$ ipython --no-banner

In [1]: import numpy as np

In [2]: from numpy import linalg as LA

In [3]: np.set_printoptions(precision=2, suppress=True, linewidth=120, sign=" ")

In [4]: feats = np.loadtxt("sample17.csv", delimiter=",")

In [5]: print(feats)
[[  0.   0.   0.]
 [  3.   5.   5.]
 [  0.   0.   0.]
 [  5.   5.   5.]
 [  0.   0.   0.]
 [  8.  10.  10.]
 [ 10.   5.   7.]
 [  5.   5.   5.]
 [  5.   0.   2.]
 [  5.   0.   2.]
 [  3.   5.   5.]
 [  0.   0.   0.]
 [  5.   0.   2.]
 [  0.   0.   0.]
 [  0.   0.   0.]
 [  0.   0.   0.]
 [  0.   0.   0.]
 [  0.   0.   0.]
 [  5.   5.   5.]
 [  0.   0.   0.]
 [  8.   5.   7.]
 [ 10.   5.   7.]
 [  5.   0.   2.]
 [  0.   0.   0.]
 [  0.   0.   0.]
 [  3.   5.   5.]
 [  0.   0.   0.]
 [  0.   0.   0.]
 [  5.   0.   2.]
 [  3.   5.   5.]
 [  0.   0.   0.]
 [  5.   5.   5.]
 [  3.   5.   5.]
 [  0.   0.   0.]]

In [6]: # rows 0 and 2 are equal

In [7]: M2 = np.c_[feats[:, :1] @ np.array([[1]]), np.array([-3, 3, -1, -1, 3, 2, 2, -3, 3, -3, 3, 3, 2, 0, -1, 3, 3, 2, 1, 3, 1, 0, 0, 1, 3, 2, -1, -1, -3, 0, 0, 2, 0, 3])]

In [8]: print(M2)
[[ 0. -3.]
 [ 3.  3.]
 [ 0. -1.]
 [ 5. -1.]
 [ 0.  3.]
 [ 8.  2.]
 [10.  2.]
 [ 5. -3.]
 [ 5.  3.]
 [ 5. -3.]
 [ 3.  3.]
 [ 0.  3.]
 [ 5.  2.]
 [ 0.  0.]
 [ 0. -1.]
 [ 0.  3.]
 [ 0.  3.]
 [ 0.  2.]
 [ 5.  1.]
 [ 0.  3.]
 [ 8.  1.]
 [10.  0.]
 [ 5.  0.]
 [ 0.  1.]
 [ 0.  3.]
 [ 3.  2.]
 [ 0. -1.]
 [ 0. -1.]
 [ 5. -3.]
 [ 3.  0.]
 [ 0.  0.]
 [ 5.  2.]
 [ 3.  0.]
 [ 0.  3.]]

In [9]: print(LA.norm(LA.qr(feats)[0].T @ M2, axis=0) ** 2 / ((M2 ** 2).sum(axis=0) + 1e-12))
[ 1.    0.11]

In [10]: print(LA.matrix_rank(np.c_[feats, M2]))
4

In [11]: print(np.round(LA.lstsq(feats, M2[:, 0])[0], 2) + 0)
[ 1.  0.  0.]

In [12]: print(LA.matrix_rank(M2))
2

In [13]: x = np.array([1, -2])

In [14]: y = M2 @ x

In [15]: print(np.round(LA.pinv(M2) @ M2, 2) + 0)
[[ 1.  0.]
 [ 0.  1.]]

In [16]: print(LA.solve(M2.T @ M2, M2.T @ y))
[ 1. -2.]

In [17]: print(y)
[ 6. -3.  2.  7. -6.  4.  6. 11. -1. 11. -3. -6.  1.  0.  2. -6. -6. -4.  3. -6.  6. 10.  5. -2. -6. -1.  2.  2. 11.
  3.  0.  1.  3. -6.]

In [18]: rng = np.random.default_rng(90)

In [19]: y = y + 0.02 * rng.normal(size=34)

In [20]: print(y)
[ 6.04 -3.01  2.    7.01 -6.01  4.    6.04 11.02 -0.99 11.   -3.   -5.97  1.    0.01  2.01 -6.01 -5.97 -4.02  3.
 -6.05  6.03 10.01  4.99 -2.04 -5.99 -0.99  1.99  1.98 11.03  3.02 -0.03  0.97  2.99 -5.99]

In [21]: coef, *_ = LA.lstsq(M2, y)

In [22]: print(coef.round())
[ 1. -2.]

In [23]: print(np.round(M2.T @ (y - M2 @ coef), 2) + 0)
[ 0.  0.]

In [24]: print([round(float(LA.norm(LA.solve(M2.T @ M2 + lam * np.eye(2), M2.T @ y))), 2) for lam in (0, 1, 10, 100)])
[2.24, 2.23, 2.11, 1.42]

In [25]: print(coef)
[ 1. -2.]

In [26]: Xc = feats - feats.mean(axis=0)

In [27]: V = LA.svd(Xc)[2][:2]

In [28]: M2 = Xc - Xc @ V.T @ V

In [29]: print(np.round(np.cov(Xc @ V.T, rowvar=False), 2) + 0)
[[ 23.03   0.  ]
 [  0.     2.92]]

In [30]: print((Xc @ V.T).std(axis=0))
[ 4.73  1.68]

In [31]: print(np.diag(V.T @ V))
[ 0.92  0.69  0.39]

In [32]: print(LA.norm(M2, axis=1).round(6).argmax())
20

In [33]: print(np.round(LA.norm(M2) / LA.norm(Xc), 2))
0.03

In [34]: x = np.array([3, -3, -1])

In [35]: y = feats @ x

In [36]: print(LA.lstsq(feats, y)[0])
[ 3. -3. -1.]

In [37]: print(np.round(LA.pinv(feats) @ feats, 2) + 0)
[[ 1.  0.  0.]
 [ 0.  1.  0.]
 [ 0.  0.  1.]]

In [38]: y = y + 0.02 * rng.normal(size=34)

In [39]: print(y.round(2) + 0)
[ -0.03 -11.01   0.02  -5.01  -0.01 -15.98   7.98  -5.01  13.02  12.95 -11.01   0.03  13.    -0.01  -0.03  -0.01  -0.02
  -0.01  -5.03  -0.02   2.05   7.99  13.01  -0.02  -0.03 -10.99   0.01   0.03  12.98 -11.01  -0.01  -5.01 -10.99   0.  ]

In [40]: coef, *_ = LA.lstsq(feats, y)

In [41]: print(coef.round())
[ 3. -3. -1.]

In [42]: print(np.round(LA.norm(y - feats @ coef), 2))
0.12

In [43]: print([round(float(LA.norm(LA.solve(feats.T @ feats + lam * np.eye(3), feats.T @ y))), 2) for lam in (0, 1, 10, 100)])
[4.36, 4.31, 3.96, 2.17]

In [44]: print(coef)
[ 2.99 -3.02 -0.97]

In [45]: mat = np.loadtxt("dump.csv", delimiter=",")

In [46]: print(mat)
[[-2. -3. -3.  0.]
 [-3. -2. -3.  0.]
 [-3. -3. -2.  0.]
 [ 0.  0.  0. -2.]]

In [47]: # equal to its transpose

In [48]: cov = mat.T @ mat

In [49]: print(LA.svd(mat, compute_uv=False) ** 2)
[ 64.   4.   1.   1.]

In [50]: print((mat @ mat.T).shape)
(4, 4)

In [51]: print(cov)
[[ 22.  21.  21.   0.]
 [ 21.  22.  21.   0.]
 [ 21.  21.  22.   0.]
 [  0.   0.   0.   4.]]

In [52]: print(np.trace(cov), (mat ** 2).sum())
70.0 70.0

In [53]: print(np.allclose(cov, cov.T))
True

In [54]: print(np.diag(cov))
[ 22.  22.  22.   4.]

In [55]: ev, V = LA.eigvalsh(cov)
Traceback (most recent call last):
  Cell In[55], line 1
    ev, V = LA.eigvalsh(cov)
ValueError: too many values to unpack (expected 2)


In [56]: ev, V = LA.eigh(cov)

In [57]: print(LA.eigvalsh(cov + 4 * np.eye(4)))
[  5.   5.   8.  68.]

In [58]: print((ev > 1e-8).sum(), (ev < -1e-8).sum())
4 0

In [59]: print(ev)
[  1.   1.   4.  64.]

In [60]: print(np.abs(V[:, -1]).round(6).argmax())
0

In [61]: print(LA.svd(cov, compute_uv=False))
[ 64.   4.   1.   1.]

In [62]: print(np.round(V.T @ V, 2) + 0)
[[ 1.  0.  0.  0.]
 [ 0.  1.  0.  0.]
 [ 0.  0.  1.  0.]
 [ 0.  0.  0.  1.]]

In [63]: print(round(LA.det(mat), 2))
16.0

In [64]: print(np.allclose(mat @ mat.T, mat.T @ mat))
True

In [65]: print(round(float(np.abs(LA.eigvals(mat)).max()), 2))
8.0

In [66]: print(np.sort(np.abs(LA.eigvals(mat))))
[ 1.  1.  2.  8.]

In [67]: print((mat != 0).astype(int))
[[ 1  1  1  0]
 [ 1  1  1  0]
 [ 1  1  1  0]
 [ 0  0  0  1]]

In [68]: print(np.flatnonzero(LA.matrix_power((mat != 0) + (mat.T != 0) + np.eye(4), 4)[0]))
[ 0  1  2]

In [69]: print(mat @ mat)
[[ 22.  21.  21.   0.]
 [ 21.  22.  21.   0.]
 [ 21.  21.  22.   0.]
 [  0.   0.   0.   4.]]

In [70]: print(np.sort(LA.eigvals(mat).real))
[-8. -2.  1.  1.]

In [71]: m1 = np.array([[8, 7, 3],
    ...:     [1, 9, 4],
    ...:     [9, 7, 7],
    ...:     [6, 6, 3],
    ...:     [1, 0, 2],
    ...:     [6, 3, 2],
    ...:     [2, 1, 3]])

In [72]: x = np.array([0, 0, 2])

In [73]: a = np.maximum(m1 @ x, 0)

In [74]: print(m1.T @ a)
[ 258  266  200]

In [75]: print(np.flatnonzero(a > 1e-9))
[ 0  1  2  3  4  5  6]

In [76]: print(np.maximum(m1 @ (3 * x), 0))
[ 18  24  42  18  12  12  18]

In [77]: x = np.array([3, 2, -1])

In [78]: y = m1 @ x

In [79]: print(y)
[ 35  17  34  27   1  22   5]

In [80]: try:
    ...:     LA.solve(m1, y)
    ...: except LA.LinAlgError as e:
    ...:     print(e)
    ...: 
Last 2 dimensions of the array must be square

In [81]: y = y + 0.05 * rng.normal(size=7)

In [82]: print(y)
[ 35.04  17.01  34.01  26.95   0.99  21.99   5.15]

In [83]: coef, *_ = LA.lstsq(m1, y)

In [84]: print(round(float(LA.norm(y - m1 @ coef)), 2))
0.14

In [85]: print([round(float(LA.norm(LA.solve(m1.T @ m1 + lam * np.eye(3), m1.T @ y))), 2) for lam in (0, 1, 10, 100)])
[3.73, 3.62, 3.1, 2.34]

In [86]: print(coef.round())
[ 3.  2. -1.]

In [87]: proj = m1 @ LA.solve(m1.T @ m1, m1.T)

In [88]: print(np.allclose(proj @ proj, proj))
True

In [89]: print(LA.matrix_rank(np.eye(7) - proj))
4

In [90]: print(np.round(proj @ m1[:, 1], 2) + 0)
[ 7.  9.  7.  6.  0.  3.  1.]

In [91]: print(np.diag(proj))
[ 0.49  0.93  0.61  0.22  0.2   0.25  0.3 ]

In [92]: x = np.array([0, 2, -3])

In [93]: y = m1 @ x

In [94]: coef, lr = np.zeros(3), 1 / LA.norm(m1, 2) ** 2

In [95]: for i in range(10):
    ...:     coef -= lr * m1.T @ (m1 @ coef - y)
    ...:     if i % 2 == 0: print(i, round(LA.norm(m1 @ coef - y), 2))
    ...: 
0 13.71
2 12.68
4 11.77
6 10.97
8 10.26

In [96]: print(np.round(LA.cond(m1), 2))
6.19

In [97]: print(coef)
[-0.28  0.73 -0.67]

In [98]: x = np.array([1, 3, 3])

In [99]: print(m1 @ (2 * x))
[  76   80  102   66   14   42   28]

In [100]: print(np.sign((m1 @ x).round(6)))
[ 1  1  1  1  1  1  1]

In [101]: print(m1 @ np.eye(3)[1])
[ 7.  9.  7.  6.  0.  3.  1.]

In [102]: M = np.loadtxt("w.csv", delimiter=",")

In [103]: print(M)
[[-1.22  2.11 -5.77  2.11]
 [ 3.83  1.96 -0.65  1.96]
 [ 1.66  1.49 -2.59  1.49]
 [-1.98 -2.23 -4.37 -2.23]
 [-3.07 -1.58 -5.78 -1.58]
 [-1.27  0.8  -5.16  0.8 ]
 [ 3.12  0.85 -0.8   0.85]
 [-1.63 -2.57 -3.84 -2.57]
 [-1.57 -0.14 -5.   -0.14]
 [ 4.29  2.44 -0.44  2.44]
 [-2.15 -0.12 -5.59 -0.12]
 [ 0.91  1.25 -3.21  1.25]
 [ 0.76  0.44 -2.96  0.44]
 [ 1.    0.72 -2.86  0.72]
 [ 5.26  4.76 -0.62  4.76]
 [ 1.04  1.02 -2.97  1.02]]

In [104]: # looks like rank 3

In [105]: cent = M[[7, 14]].astype(float)

In [106]: for _ in range(3):
     ...:     z = LA.norm(M[:, None] - cent, axis=-1).argmin(axis=1)
     ...:     cent = np.array([M[z == j].mean(axis=0) for j in range(2)])
     ...: 

In [107]: print(z)
[ 0  1  1  0  0  0  1  0  0  1  0  0  0  0  1  0]

In [108]: print(np.bincount(z))
[ 11   5]

In [109]: Xc = M - M.mean(axis=0)

In [110]: V = LA.svd(Xc)[2][:3]

In [111]: M2 = Xc - Xc @ V.T @ V

In [112]: print(np.round(np.cov(Xc @ V.T, rowvar=False), 2) + 0)
[[ 14.48   0.     0.  ]
 [  0.     2.38   0.  ]
 [  0.     0.     0.  ]]

In [113]: x = np.array([0, 1, 0, 0])

In [114]: a = np.maximum(M @ x, 0)

In [115]: print(np.maximum(M @ (3 * x), 0))
[  6.33   5.88   4.47   0.     0.     2.4    2.55   0.     0.     7.32   0.     3.75   1.32   2.16  14.28   3.06]

In [116]: print(M.T @ a)
[ 47.8   43.8  -36.54  43.8 ]

In [117]: print(M * (a > 1e-9)[:, None])
[[-1.22  2.11 -5.77  2.11]
 [ 3.83  1.96 -0.65  1.96]
 [ 1.66  1.49 -2.59  1.49]
 [-0.   -0.   -0.   -0.  ]
 [-0.   -0.   -0.   -0.  ]
 [-1.27  0.8  -5.16  0.8 ]
 [ 3.12  0.85 -0.8   0.85]
 [-0.   -0.   -0.   -0.  ]
 [-0.   -0.   -0.   -0.  ]
 [ 4.29  2.44 -0.44  2.44]
 [-0.   -0.   -0.   -0.  ]
 [ 0.91  1.25 -3.21  1.25]
 [ 0.76  0.44 -2.96  0.44]
 [ 1.    0.72 -2.86  0.72]
 [ 5.26  4.76 -0.62  4.76]
 [ 1.04  1.02 -2.97  1.02]]

In [118]: print(a)
[ 2.11  1.96  1.49  0.    0.    0.8   0.85  0.    0.    2.44  0.    1.25  0.44  0.72  4.76  1.02]

In [119]: M2 = np.array([[1, 2, 3, 1, 0, 3, 0, 0, 1],
     ...:     [2, 2, 3, 2, 2, 0, 2, 0, 1],
     ...:     [1, 3, 3, 3, 0, 3, 1, 1, 1],
     ...:     [3, 3, 0, 2, 3, 0, 1, 0, 0]])

In [120]: F = M2.T @ M2

In [121]: print(F)
[[ 15  18  12  14  13   6   8   1   4]
 [ 18  26  21  21  13  15  10   3   7]
 [ 12  21  27  18   6  18   9   3   9]
 [ 14  21  18  18  10  12   9   3   6]
 [ 13  13   6  10  13   0   7   0   2]
 [  6  15  18  12   0  18   3   3   6]
 [  8  10   9   9   7   3   6   1   3]
 [  1   3   3   3   0   3   1   1   1]
 [  4   7   9   6   2   6   3   1   3]]

In [122]: Uu, sv, Vt = LA.svd(F, full_matrices=False)

In [123]: print((sv > 1e-8).sum())
4

In [124]: print(Uu.shape, sv.shape, Vt.shape)
(9, 9) (9,) (9, 9)

In [125]: print(sv.round(2) + 0)
[ 96.9   23.     4.95   2.15   0.     0.     0.     0.     0.  ]

In [126]: print(np.round(sv / sv[0], 2) + 0)
[ 1.    0.24  0.05  0.02  0.    0.    0.    0.    0.  ]

In [127]: print(np.abs(Vt[0]))
[ 0.34  0.51  0.47  0.42  0.24  0.32  0.21  0.06  0.16]

In [128]: print(np.cumsum(sv ** 2) / np.sum(sv ** 2))
[ 0.94  1.    1.    1.    1.    1.    1.    1.    1.  ]

In [129]: print((F + F.T) / 2)
[[ 15.  18.  12.  14.  13.   6.   8.   1.   4.]
 [ 18.  26.  21.  21.  13.  15.  10.   3.   7.]
 [ 12.  21.  27.  18.   6.  18.   9.   3.   9.]
 [ 14.  21.  18.  18.  10.  12.   9.   3.   6.]
 [ 13.  13.   6.  10.  13.   0.   7.   0.   2.]
 [  6.  15.  18.  12.   0.  18.   3.   3.   6.]
 [  8.  10.   9.   9.   7.   3.   6.   1.   3.]
 [  1.   3.   3.   3.   0.   3.   1.   1.   1.]
 [  4.   7.   9.   6.   2.   6.   3.   1.   3.]]

In [130]: print(np.allclose(F @ F.T, F.T @ F))
True

In [131]: print(LA.matrix_power(F, 3))
[[ 108065  158522  144558  130676   76177   95664   65692   18569   48186]
 [ 158522  235050  217029  193937  110081  145323   96650   28087   72343]
 [ 144558  217029  203409  179283   98601  137871   88509   26514   67803]
 [ 130676  193937  179283  160037   90629  120141   79709   23214   59761]
 [  76177  110081   98601   90629   54802   64125   46119   12529   32867]
 [  95664  145323  137871  120141   64125   94617   58719   18120   45957]
 [  65692   96650   88509   79709   46119   58719   39998   11385   29503]
 [  18569   28087   26514   23214   12529   18120   11385    3478    8838]
 [  48186   72343   67803   59761   32867   45957   29503    8838   22601]]

In [132]: print(round(float(np.abs(LA.eigvals(F)).max()), 2))
96.9

In [133]: print(np.trace(F))
127

In [134]: print(np.allclose(F, F.T))
True

In [135]: print(round(float(LA.det(F)), 2))
0.0

In [136]: print(np.round(np.sort(np.abs(LA.eigvals(F))), 2) + 0)
[  0.     0.     0.     0.     0.     2.15   4.95  23.    96.9 ]
